$ python -q
>>> import numpy as np
>>> np.set_printoptions(precision=3, suppress=True, linewidth=140, legacy="1.25")
>>> W0 = np.array([[0, -1, -3, -2, 0],
...     [-3, 0, 0, 0, 1],
...     [-3, 0, 0, 0, 2],
...     [3, 0, 3, 0, -2],
...     [-3, 0, 3, -3, 1],
...     [0, 0, 0, 0, 0]])
>>> O, evecs = np.linalg.qr(W0[:, :4])[0], np.linalg.qr(W0[:, 4:])[0]
>>> sigma = np.linalg.svd(O.T @ evecs, compute_uv=False)
>>> np.round(np.linalg.norm(O @ O.T - evecs @ evecs.T, 2), 3)
1.0
>>> sigma
array([0.975])
>>> x0 = np.array([3, -1, -3, -2, -2])
>>> rhs = W0 @ x0
>>> c, lr = np.zeros(5), 1 / np.linalg.norm(W0, 2) ** 2
>>> for i in range(15):
...     c -= lr * W0.T @ (W0 @ c - rhs)
...     if i % 5 == 0: print(i, round(np.linalg.norm(W0 @ c - rhs), 3))
... 
0 10.464
5 2.559
10 0.764
>>> c
array([ 3.141, -1.036, -2.95 , -1.947, -1.687])
>>> gram = W0.T @ W0
>>> np.trace(gram), (W0 ** 2).sum()
(87, 87)
>>> gram
array([[ 36,   0,   0,   9, -18],
       [  0,   1,   3,   2,   0],
       [  0,   3,  27,  -3,  -3],
       [  9,   2,  -3,  13,  -3],
       [-18,   0,  -3,  -3,  10]])
>>> np.allclose(gram, gram.T)
True
>>> round(float(np.linalg.norm(gram, 2) / np.linalg.norm(gram)), 3)
0.846
>>> [round(float(x), 3) for x in np.linalg.svd(gram, compute_uv=False)[:3]]
[47.76, 28.153, 10.547]
>>> data = np.load("arr.npy")
>>> data
array([[ 5, -3, -1,  3,  4, -4],
       [-3,  5, -3, -1,  3,  4],
       [-1, -3,  5, -3, -1,  3],
       [ 3, -1, -3,  5, -3, -1],
       [ 4,  3, -1, -3,  5, -3],
       [-4,  4,  3, -1, -3,  5]])
>>> # equal to its transpose
>>> x0 = np.array([2, -4, -4, 1, 1, 5])
>>> rhs = data @ x0
>>> rhs
array([ 13,   8,   1,  19, -13, -15])
>>> np.linalg.solve(data, -2 * rhs)
array([ -4.,   8.,   8.,  -2.,  -2., -10.])
>>> np.round(np.linalg.solve(data, data[:, 4]), 3) + 0
array([0., 0., 0., 0., 1., 0.])
>>> np.linalg.solve(data, rhs)
array([ 2., -4., -4.,  1.,  1.,  5.])
